In [1]: import numpy as np

In [2]: from numpy import linalg as LA

In [3]: np.set_printoptions(suppress=True, linewidth=200)

In [4]: tidy = lambda a: np.round(a, 1) + 0

In [5]: A = np.load("layer16.npy")

In [6]: A
Out[6]: 
array([[ -3,  -1],
       [  2,   5],
       [ -9, -16]])

In [7]: A2 = np.c_[A[:, :1] @ np.array([[6]]), np.array([2, 1, 8])]

In [8]: A2
Out[8]: 
array([[-18,   2],
       [ 12,   1],
       [-54,   8]])

In [9]: tidy(LA.norm(LA.qr(A)[0].T @ A2, axis=0) ** 2 / ((A2 ** 2).sum(axis=0) + 1e-12))
Out[9]: array([1. , 0.9])

In [10]: tidy(LA.lstsq(A, A2[:, 0])[0])
Out[10]: array([6., 0.])

In [11]: LA.matrix_rank(np.c_[A, A2])
Out[11]: np.int64(3)

In [12]: x0 = np.array([-1, 0])

In [13]: y = A @ x0

In [14]: y
Out[14]: array([ 3, -2,  9])

In [15]: rng = np.random.default_rng(427)

In [16]: y = y + 0.3 * rng.normal(size=3)

In [17]: tidy(y)
Out[17]: array([ 3.1, -2.8,  9.2])

In [18]: coef, *_ = LA.lstsq(A, y)

In [19]: coef.round()
Out[19]: array([-1., -0.])

In [20]: tidy(coef)
Out[20]: array([-1. , -0.1])

In [21]: tidy(A.T @ (y - A @ coef))
Out[21]: array([0., 0.])

In [22]: tidy(LA.norm(y - A @ coef))
Out[22]: np.float64(0.7)

In [23]: theta = np.radians(36)

In [24]: Rm = np.eye(2)

In [25]: Rm[0, 0] = Rm[1, 1] = np.cos(theta)

In [26]: Rm[0, 1], Rm[1, 0] = -np.sin(theta), np.sin(theta)

In [27]: tidy(Rm)
Out[27]: 
array([[ 0.8, -0.6],
       [ 0.6,  0.8]])

In [28]: A2 = A @ Rm.T

In [29]: tidy(LA.det(Rm)), tidy(np.trace(Rm))
Out[29]: (np.float64(1.0), np.float64(1.6))

In [30]: tidy(np.abs(A2 - A).max(axis=0))
Out[30]: array([11.1,  2.2])

In [31]: tidy(LA.svd(A, compute_uv=False)), tidy(LA.svd(A2, compute_uv=False))
Out[31]: (array([19.3,  2.2]), array([19.3,  2.2]))

In [32]: np.allclose(A @ A.T, A2 @ A2.T)
Out[32]: True

In [33]: w1 = np.array([[3, -4, -1, -3, -2, -5], [-5, 5, -3, 2, -1, 0]])

In [34]: coef = np.array([1, -1, -1, -2, -3, 1])

In [35]: H = np.maximum(A @ w1 + coef, 0)

In [36]: (H > 0).astype(int)
Out[36]: 
array([[0, 1, 1, 1, 1, 1],
       [0, 1, 0, 1, 0, 0],
       [1, 0, 1, 0, 1, 1]])

In [37]: basis = np.array([[2, 1, 2], [2, 0, 0], [0, 2, 0], [0, 2, 1], [2, 2, 1], [0, 0, 1]])

In [38]: w1 @ basis
Out[38]: 
array([[-6, -9, -4],
       [-2, -9, -9]])

In [39]: H @ basis
Out[39]: 
array([[ 20,  28,  25],
       [ 32,   4,   2],
       [170, 228, 185]])

In [40]: m1 = np.load("test7.npy")

In [41]: m1
Out[41]: 
array([[ -3.5,   0.9,  -4.4],
       [ -6.9,   6.1,   1.4],
       [ -1.4,   2.1,  -4.9],
       [  0.3,  -7.7,  -5.9],
       [ -5.5,  -2.3,   0.3],
       [ -4.8,   3.3,  -1.4],
       [  4.4,   0.7,   0.4],
       [  0.2,   0.7,   5.2],
       [ -0.3,   2.2, -10.9],
       [  0.7,   5.4,  -1. ],
       [ -6.9,   1. ,  -3.4],
       [ -5. ,  -1.8,   5. ],
       [  4.2,   1.3,  -2.5],
       [  4.8,   2.5,   7.2],
       [ -2. ,  -6.8,   3. ],
       [ -3. ,  -1. ,   1.7],
       [  2.1,   3.6,  -1.8],
       [  3.5,   9.5,   6.4],
       [  1.9,  -5.2,   0.6],
       [ -6.5,  -1.7,   3. ],
       [ -4.8,  -4.4,   2.3],
       [  1.9,  -1.1,  -0.2],
       [ -0.3,  -5.3,   2.4]])

In [42]: Xc = (m1 - m1.mean(axis=0)) / m1.std(axis=0)

In [43]: np.argwhere(np.abs(Xc) > 2)
Out[43]: 
array([[ 8,  2],
       [17,  1]])

In [44]: tidy(Xc.std(axis=0))
Out[44]: array([1., 1., 1.])

In [45]: coef = LA.lstsq(np.delete(Xc, 1, axis=1), Xc[:, 1])[0]

In [46]: np.abs(coef).argmax()
Out[46]: np.int64(0)

In [47]: tidy(coef)
Out[47]: array([0.2, 0. ])
